$ python -q
>>> import numpy as np
>>> import numpy.linalg as la
>>> np.set_printoptions(precision=2, suppress=True, linewidth=120, legacy="1.25")
>>> K = np.load("arr.npy")
>>> K
array([[ 1,  3,  2, -3,  0, -1, -1,  2,  3, -2,  0],
       [ 0,  1,  3,  2, -3,  0, -1, -1,  2,  3, -2],
       [-2,  0,  1,  3,  2, -3,  0, -1, -1,  2,  3],
       [ 3, -2,  0,  1,  3,  2, -3,  0, -1, -1,  2],
       [ 2,  3, -2,  0,  1,  3,  2, -3,  0, -1, -1],
       [-1,  2,  3, -2,  0,  1,  3,  2, -3,  0, -1],
       [-1, -1,  2,  3, -2,  0,  1,  3,  2, -3,  0],
       [ 0, -1, -1,  2,  3, -2,  0,  1,  3,  2, -3],
       [-3,  0, -1, -1,  2,  3, -2,  0,  1,  3,  2],
       [ 2, -3,  0, -1, -1,  2,  3, -2,  0,  1,  3],
       [ 3,  2, -3,  0, -1, -1,  2,  3, -2,  0,  1]])
>>> M2 = K / la.norm(K, axis=1, keepdims=True)
>>> cov = M2 @ M2.T
>>> cov[1]
array([ 0.05,  1.  ,  0.05, -0.36, -0.14, -0.05,  0.19,  0.19, -0.05, -0.14, -0.36])
>>> round(np.degrees(np.arccos(np.clip(cov[1, 6], -1, 1))), 2)
79.02
>>> cov
array([[ 1.  ,  0.05, -0.36, -0.14, -0.05,  0.19,  0.19, -0.05, -0.14, -0.36,  0.05],
       [ 0.05,  1.  ,  0.05, -0.36, -0.14, -0.05,  0.19,  0.19, -0.05, -0.14, -0.36],
       [-0.36,  0.05,  1.  ,  0.05, -0.36, -0.14, -0.05,  0.19,  0.19, -0.05, -0.14],
       [-0.14, -0.36,  0.05,  1.  ,  0.05, -0.36, -0.14, -0.05,  0.19,  0.19, -0.05],
       [-0.05, -0.14, -0.36,  0.05,  1.  ,  0.05, -0.36, -0.14, -0.05,  0.19,  0.19],
       [ 0.19, -0.05, -0.14, -0.36,  0.05,  1.  ,  0.05, -0.36, -0.14, -0.05,  0.19],
       [ 0.19,  0.19, -0.05, -0.14, -0.36,  0.05,  1.  ,  0.05, -0.36, -0.14, -0.05],
       [-0.05,  0.19,  0.19, -0.05, -0.14, -0.36,  0.05,  1.  ,  0.05, -0.36, -0.14],
       [-0.14, -0.05,  0.19,  0.19, -0.05, -0.14, -0.36,  0.05,  1.  ,  0.05, -0.36],
       [-0.36, -0.14, -0.05,  0.19,  0.19, -0.05, -0.14, -0.36,  0.05,  1.  ,  0.05],
       [ 0.05, -0.36, -0.14, -0.05,  0.19,  0.19, -0.05, -0.14, -0.36,  0.05,  1.  ]])
>>> (np.abs(cov) > 0.9).astype(int)
array([[1, 0, 0, 0, 0, 0, 0, 0, 0, 0, 0],
       [0, 1, 0, 0, 0, 0, 0, 0, 0, 0, 0],
       [0, 0, 1, 0, 0, 0, 0, 0, 0, 0, 0],
       [0, 0, 0, 1, 0, 0, 0, 0, 0, 0, 0],
       [0, 0, 0, 0, 1, 0, 0, 0, 0, 0, 0],
       [0, 0, 0, 0, 0, 1, 0, 0, 0, 0, 0],
       [0, 0, 0, 0, 0, 0, 1, 0, 0, 0, 0],
       [0, 0, 0, 0, 0, 0, 0, 1, 0, 0, 0],
       [0, 0, 0, 0, 0, 0, 0, 0, 1, 0, 0],
       [0, 0, 0, 0, 0, 0, 0, 0, 0, 1, 0],
       [0, 0, 0, 0, 0, 0, 0, 0, 0, 0, 1]])
>>> f = np.array([3, -2, 2, 0, -3, -1, 3])
>>> g = np.array([3, 2, 3, 0, 3, 2, 0, 1, 2])
>>> arr = f[:, None] + g[None, :]
>>> arr
array([[ 6,  5,  6,  3,  6,  5,  3,  4,  5],
       [ 1,  0,  1, -2,  1,  0, -2, -1,  0],
       [ 5,  4,  5,  2,  5,  4,  2,  3,  4],
       [ 3,  2,  3,  0,  3,  2,  0,  1,  2],
       [ 0, -1,  0, -3,  0, -1, -3, -2, -1],
       [ 2,  1,  2, -1,  2,  1, -1,  0,  1],
       [ 6,  5,  6,  3,  6,  5,  3,  4,  5]])
>>> Uu, sv, Vh = la.svd(arr)
>>> vecs = Vh[:(sv > 1e-8).sum()]
>>> rng = np.random.default_rng(48)
>>> x0 = arr[0] + 5 * arr[3] + rng.integers(2) * np.eye(9)[0]
>>> x0
array([21., 15., 21.,  3., 21., 15.,  3.,  9., 15.])
>>> vecs.T @ vecs
array([[ 0.24,  0.13,  0.24, -0.08,  0.24,  0.13, -0.08,  0.03,  0.13],
       [ 0.13,  0.12,  0.13,  0.08,  0.13,  0.12,  0.08,  0.1 ,  0.12],
       [ 0.24,  0.13,  0.24, -0.08,  0.24,  0.13, -0.08,  0.03,  0.13],
       [-0.08,  0.08, -0.08,  0.38, -0.08,  0.08,  0.38,  0.23,  0.08],
       [ 0.24,  0.13,  0.24, -0.08,  0.24,  0.13, -0.08,  0.03,  0.13],
       [ 0.13,  0.12,  0.13,  0.08,  0.13,  0.12,  0.08,  0.1 ,  0.12],
       [-0.08,  0.08, -0.08,  0.38, -0.08,  0.08,  0.38,  0.23,  0.08],
       [ 0.03,  0.1 ,  0.03,  0.23,  0.03,  0.1 ,  0.23,  0.16,  0.1 ],
       [ 0.13,  0.12,  0.13,  0.08,  0.13,  0.12,  0.08,  0.1 ,  0.12]])
>>> la.matrix_rank(np.vstack([arr, x0]))
2
>>> M2 = arr / np.sqrt((arr ** 2).mean(axis=1, keepdims=True))
>>> la.norm(M2, axis=1)
array([3., 3., 3., 3., 3., 3., 3.])
>>> M2[1]
array([ 0.87,  0.  ,  0.87, -1.73,  0.87,  0.  , -1.73, -0.87,  0.  ])
>>> x0 = np.array([-1, 2, -2, 2, -2, 0, 0, -1, 1])
>>> a = np.maximum(arr @ x0, 0)
>>> np.flatnonzero(a > 1e-9)
array([], dtype=int64)
>>> np.tanh(arr @ x0)
array([-1., -1., -1., -1., -1., -1., -1.])
>>> np.maximum(arr @ x0, 0) - np.maximum(-arr @ x0, 0)
array([-13,  -8, -12, -10,  -7,  -9, -13])
>>> E = np.load("m.npy")
>>> E
array([[1.  , 0.5 , 0.25, 0.12, 0.06, 0.03],
       [0.5 , 1.  , 0.5 , 0.25, 0.12, 0.06],
       [0.25, 0.5 , 1.  , 0.5 , 0.25, 0.12],
       [0.12, 0.25, 0.5 , 1.  , 0.5 , 0.25],
       [0.06, 0.12, 0.25, 0.5 , 1.  , 0.5 ],
       [0.03, 0.06, 0.12, 0.25, 0.5 , 1.  ]])
>>> # equal to its transpose
>>> x0 = np.ones(6)
>>> for _ in range(5):
...     x0 = E @ x0
...     x0 /= la.norm(x0)
...     print(round(x0 @ E @ x0, 2))
... 
2.38
2.39
2.39
2.39
2.39
>>> np.round(la.eigvalsh(E)[-1], 2)
2.39
>>> E.ravel(order="F")
array([1.  , 0.5 , 0.25, 0.12, 0.06, 0.03, 0.5 , 1.  , 0.5 , 0.25, 0.12, 0.06, 0.25, 0.5 , 1.  , 0.5 , 0.25, 0.12,
       0.12, 0.25, 0.5 , 1.  , 0.5 , 0.25, 0.06, 0.12, 0.25, 0.5 , 1.  , 0.5 , 0.03, 0.06, 0.12, 0.25, 0.5 , 1.  ])
>>> E.reshape(2, -1)
array([[1.  , 0.5 , 0.25, 0.12, 0.06, 0.03, 0.5 , 1.  , 0.5 , 0.25, 0.12, 0.06, 0.25, 0.5 , 1.  , 0.5 , 0.25, 0.12],
       [0.12, 0.25, 0.5 , 1.  , 0.5 , 0.25, 0.06, 0.12, 0.25, 0.5 , 1.  , 0.5 , 0.03, 0.06, 0.12, 0.25, 0.5 , 1.  ]])
>>> T = E.reshape(6, 2, -1)
>>> np.einsum("ihd,ihd->ih", T, T)
array([[1.31, 0.02],
       [1.5 , 0.08],
       [1.31, 0.33],
       [0.33, 1.31],
       [0.08, 1.5 ],
       [0.02, 1.31]])
>>> np.swapaxes(T, 1, 2)[5]
array([[0.03, 0.25],
       [0.06, 0.5 ],
       [0.12, 1.  ]])
>>> w, vecs = la.eigh(E)
>>> la.eigvalsh(E + -1 * np.eye(6))
array([-0.64, -0.59, -0.45, -0.15,  0.44,  1.39])
>>> la.eigvalsh(E @ E)
array([0.13, 0.17, 0.31, 0.72, 2.08, 5.7 ])
>>> (w > 1e-8).sum(), (w < -1e-8).sum()
(6, 0)
>>> J, _ = la.qr(np.array([[1.8, -1.2, 0.5, 1.2],
...     [-0.9, 0.4, -0.5, -0.5],
...     [0.3, 1.1, 0.1, 0.3],
...     [0.1, -0.2, -1.3, -0.4]]))
>>> J
array([[-0.88, -0.19, -0.01, -0.43],
       [ 0.44, -0.06, -0.16, -0.88],
       [-0.15,  0.97, -0.13, -0.12],
       [-0.05, -0.11, -0.98,  0.16]])
>>> P = np.triu(np.array([[2, 0, 3, -3], [-1, -2, 0, 2], [1, 2, 1, 2], [1, 1, 0, 2]]), 1) + np.eye(4)
>>> M2 = P @ J @ la.inv(P)
>>> P @ J - J @ P
array([[-0.29,  3.26,  5.21, -3.11],
       [-0.1 , -0.23, -3.28,  2.1 ],
       [-0.1 , -0.23, -1.52, -1.81],
       [ 0.  ,  0.  ,  0.15,  2.04]])
>>> la.matrix_rank(M2)
4
>>> round(float(np.trace(M2)), 2), np.round(np.trace(J), 2)
(-0.91, -0.91)
>>> x0 = np.array([-3, 0, 2, -1])
>>> rhs = J @ x0
>>> rhs
array([ 3.07, -0.77,  0.31, -1.97])
>>> np.round(la.solve(J, 2 * rhs), 2) + 0
array([-6.,  0.,  4., -2.])
>>> np.round(J @ J.T, 2) + 0
array([[1., 0., 0., 0.],
       [0., 1., 0., 0.],
       [0., 0., 1., 0.],
       [0., 0., 0., 1.]])
>>> la.svd(J, compute_uv=False)
array([1., 1., 1., 1.])
>>> la.pinv(J)
array([[-0.88,  0.44, -0.15, -0.05],
       [-0.19, -0.06,  0.97, -0.11],
       [-0.01, -0.16, -0.13, -0.98],
       [-0.43, -0.88, -0.12,  0.16]])
>>> round(float(J[:, 1] @ J[:, 0]), 2)
-0.0
>>> M2 = J + rng.integers(-2, 3, (4, 1)) @ rng.integers(-2, 3, (1, 4))
>>> M2
array([[-0.88,  1.81, -1.01, -2.43],
       [ 0.44, -0.06, -0.16, -0.88],
       [-0.15,  0.97, -0.13, -0.12],
       [-0.05, -2.11,  0.02,  2.16]])
>>> np.abs(M2 - J).sum(axis=1)
array([5., 0., 0., 5.])
>>> np.round(la.svd(M2 - J, compute_uv=False), 2) + 0
array([4.24, 0.  , 0.  , 0.  ])
>>> M2 - J
array([[ 0.,  2., -1., -2.],
       [ 0.,  0.,  0.,  0.],
       [ 0.,  0.,  0.,  0.],
       [ 0., -2.,  1.,  2.]])
